$ python3 -q
>>> import numpy as np
>>> from numpy import linalg as LA
>>> np.set_printoptions(precision=3, suppress=True, linewidth=200)
>>> W0 = np.loadtxt("w.csv", delimiter=",")
>>> W0
array([[-0.9, -6. , -2. , -1. , -6. ],
       [ 8. ,  6.1, -9. ,  2. ,  2. ],
       [-9. ,  6. ,  0.1,  8. ,  0. ],
       [ 7. ,  7. ,  3. ,  6.1,  0. ],
       [-1. , -6. , -2. , -1. , -5.9]])
>>> LA.svd(W0, compute_uv=False)
array([17.946, 14.32 ,  9.267,  7.553,  0.028])
>>> W0.sum(axis=0)
array([ 4.1,  7.1, -9.9, 14.1, -9.9])
>>> np.diff(W0, axis=0)
array([[  8.9,  12.1,  -7. ,   3. ,   8. ],
       [-17. ,  -0.1,   9.1,   6. ,  -2. ],
       [ 16. ,   1. ,   2.9,  -1.9,   0. ],
       [ -8. , -13. ,  -5. ,  -7.1,  -5.9]])
>>> LA.rank(W0)
Traceback (most recent call last):
  File "<python-input-8>", line 1, in <module>
    LA.rank(W0)
    ^^^^^^^
AttributeError: module 'numpy.linalg' has no attribute 'rank'
>>> np.count_nonzero(W0)
np.int64(23)
>>> W0.mean(axis=0)
array([ 0.82,  1.42, -1.98,  2.82, -1.98])
>>> O, r_ = LA.qr(W0)
>>> np.trace(O @ O.T)
np.float64(5.0)
>>> np.abs(np.diag(r_))
array([13.993, 13.366,  9.279,  5.334,  0.054])
>>> np.round(O @ r_, 3) + 0
array([[-0.9, -6. , -2. , -1. , -6. ],
       [ 8. ,  6.1, -9. ,  2. ,  2. ],
       [-9. ,  6. ,  0.1,  8. ,  0. ],
       [ 7. ,  7. ,  3. ,  6.1,  0. ],
       [-1. , -6. , -2. , -1. , -5.9]])
>>> round(float(abs(r_[0, 0])), 3), round(LA.norm(W0[:, 0]), 3)
(13.993, np.float64(13.993))
>>> np.allclose(r_.T @ r_, W0.T @ W0)
True
>>> O.shape, r_.shape
((5, 5), (5, 5))
>>> arr = np.load("block4.npy")
>>> arr
array([[-0.4  , -0.2  , -0.6  ,  0.501],
       [ 0.6  ,  0.2  ,  1.2  , -1.055],
       [-0.4  ,  2.1  ,  0.2  ,  0.11 ],
       [ 1.   ,  0.9  , -1.   ,  0.662],
       [-0.2  ,  0.9  , -0.9  ,  0.734],
       [-0.1  ,  0.9  , -0.2  ,  0.319],
       [-0.9  , -0.3  , -0.1  ,  0.696],
       [ 1.6  ,  1.6  ,  1.4  , -1.866],
       [ 0.9  ,  0.2  , -0.3  ,  0.319],
       [-0.5  , -0.9  , -0.3  ,  0.345],
       [-0.1  , -0.6  , -1.7  ,  1.789],
       [ 0.4  ,  0.8  , -0.5  ,  0.737],
       [ 0.6  ,  0.   ,  1.   , -1.135],
       [ 1.7  , -0.6  , -0.2  ,  0.129],
       [-1.1  ,  3.1  ,  0.5  , -0.702],
       [-0.9  ,  0.4  , -0.7  ,  1.205],
       [-0.5  , -0.6  ,  0.9  , -0.64 ],
       [-0.8  , -0.8  ,  0.4  , -0.274],
       [ 1.6  , -0.9  ,  0.   ,  0.154],
       [ 0.3  , -0.6  , -1.7  ,  2.019],
       [-1.2  ,  0.1  , -0.4  ,  0.399],
       [-0.4  ,  0.4  ,  1.3  , -1.651]])
>>> cent = arr[[19, 9]].astype(float)
>>> for _ in range(5):
...     labels = LA.norm(arr[:, None] - cent, axis=-1).argmin(axis=1)
...     cent = np.array([arr[labels == j].mean(axis=0) for j in range(2)])
... 
>>> labels
array([0, 1, 1, 0, 0, 1, 0, 1, 1, 0, 0, 0, 1, 1, 1, 0, 1, 1, 1, 0, 0, 1])
>>> cent
array([[-0.25 ,  0.05 , -0.79 ,  0.909],
       [ 0.308,  0.467,  0.517, -0.524]])
>>> np.bincount(labels)
array([10, 12])
>>> labels = arr[:, 1] > np.median(arr[:, 1])
>>> r0 = arr[labels].mean(axis=0) - arr[~labels].mean(axis=0)
>>> r0
array([ 0.145,  1.536,  0.336, -0.47 ])
>>> np.argsort(-np.abs(r0).round(6), kind="stable")
array([1, 3, 2, 0])
>>> M = np.array([[-2, -1, 0], [1, 2, 3], [4, 5, 6], [7, 8, 9]])
>>> round(LA.det(W0[::-1]), 3)
np.float64(-503.192)
>>> LA.eigvals(W0)
array([  5.929+9.891j,   5.929-9.891j, -10.176+0.j   ,   3.719+0.j   ,   0.1  +0.j   ])
>>> np.round(np.einsum("ii->", W0), 3)
np.float64(5.5)
